$ python3 -q
>>> import numpy as np
>>> np.set_printoptions(precision=2, suppress=True, linewidth=100, legacy="1.25")
>>> X = np.loadtxt("layer1.csv", delimiter=",")
>>> X
array([[-0.49, -0.07,  0.36,  0.43,  0.67],
       [ 0.58, -0.32, -0.37,  0.63,  0.19],
       [-0.53, -0.28, -0.14,  0.46, -0.64],
       [ 0.27, -0.63,  0.69, -0.11, -0.18],
       [-0.27, -0.64, -0.48, -0.45,  0.29]])
>>> (X - X.T) / 2
array([[ 0.  , -0.32,  0.45,  0.08,  0.47],
       [ 0.32,  0.  , -0.05,  0.63,  0.42],
       [-0.45,  0.05,  0.  , -0.12, -0.08],
       [-0.08, -0.63,  0.12,  0.  ,  0.13],
       [-0.47, -0.42,  0.08, -0.13,  0.  ]])
>>> round(np.abs(np.linalg.eigvals(X)).max(), 2)
1.0
>>> np.linalg.matrix_power(X, 2)
array([[-0.06, -0.74, -0.23, -0.43, -0.46],
       [-0.15, -0.36,  0.72, -0.28,  0.5 ],
       [ 0.47,  0.28,  0.55, -0.23, -0.58],
       [-0.85,  0.18,  0.24,  0.13, -0.42],
       [-0.18,  0.46, -0.24, -0.82,  0.17]])
>>> X @ X
array([[-0.06, -0.74, -0.23, -0.43, -0.46],
       [-0.15, -0.36,  0.72, -0.28,  0.5 ],
       [ 0.47,  0.28,  0.55, -0.23, -0.58],
       [-0.85,  0.18,  0.24,  0.13, -0.42],
       [-0.18,  0.46, -0.24, -0.82,  0.17]])
>>> np.round((X + X.T) / 2, 2) + 0
array([[-0.49,  0.25, -0.08,  0.35,  0.2 ],
       [ 0.25, -0.32, -0.32,  0.  , -0.23],
       [-0.08, -0.32, -0.14,  0.58, -0.56],
       [ 0.35,  0.  ,  0.58, -0.11, -0.32],
       [ 0.2 , -0.23, -0.56, -0.32,  0.29]])
>>> np.allclose(X @ X.T, X.T @ X)
True
>>> vec = np.array([6, 7, 0, 2, 5])
>>> np.einsum("ij,j->i", X, vec)
array([ 0.75,  3.45, -7.39, -3.97, -5.58])
>>> (X * vec).sum(axis=1)
array([ 0.75,  3.45, -7.39, -3.97, -5.58])
>>> np.linalg.norm(X @ vec) <= np.linalg.norm(X, 2) * np.linalg.norm(vec) + 1e-9
True
>>> np.sign((X @ vec).round(6))
array([ 1.,  1., -1., -1., -1.])
>>> X @ np.ones(5)
array([ 0.89,  0.71, -1.13,  0.04, -1.55])
>>> X @ (2 * vec)
array([  1.5 ,   6.89, -14.79,  -7.94, -11.16])
>>> u = np.array([-3, 3, -2, -5, 2])
>>> M2 = X + np.outer(u, np.eye(5)[1])
>>> round(np.linalg.det(M2) / np.linalg.det(X), 2), round(float(1 + np.linalg.solve(X, u)[1]), 2)
(2.69, 2.69)
>>> m1 = np.loadtxt("run1.csv", delimiter=",")
>>> m1
array([[ 1., -1., -1.,  1., -1.,  1.,  1., -1.],
       [ 1.,  1.,  1.,  1., -1., -1., -1., -1.]])
>>> vec = np.array([0, 0, 2, 0, 1, 2, 0, 0])
>>> h = np.maximum(m1 @ vec, 0)
>>> np.flatnonzero(h > 1e-9)
array([], dtype=int64)
>>> np.maximum(m1 @ (3 * vec), 0)
array([0., 0.])
>>> m1 * (h > 1e-9)[:, None]
array([[ 0., -0., -0.,  0., -0.,  0.,  0., -0.],
       [ 0.,  0.,  0.,  0., -0., -0., -0., -0.]])
>>> np.maximum(m1 @ vec, 0) - np.maximum(-m1 @ vec, 0)
array([-1., -1.])
>>> h
array([0., 0.])
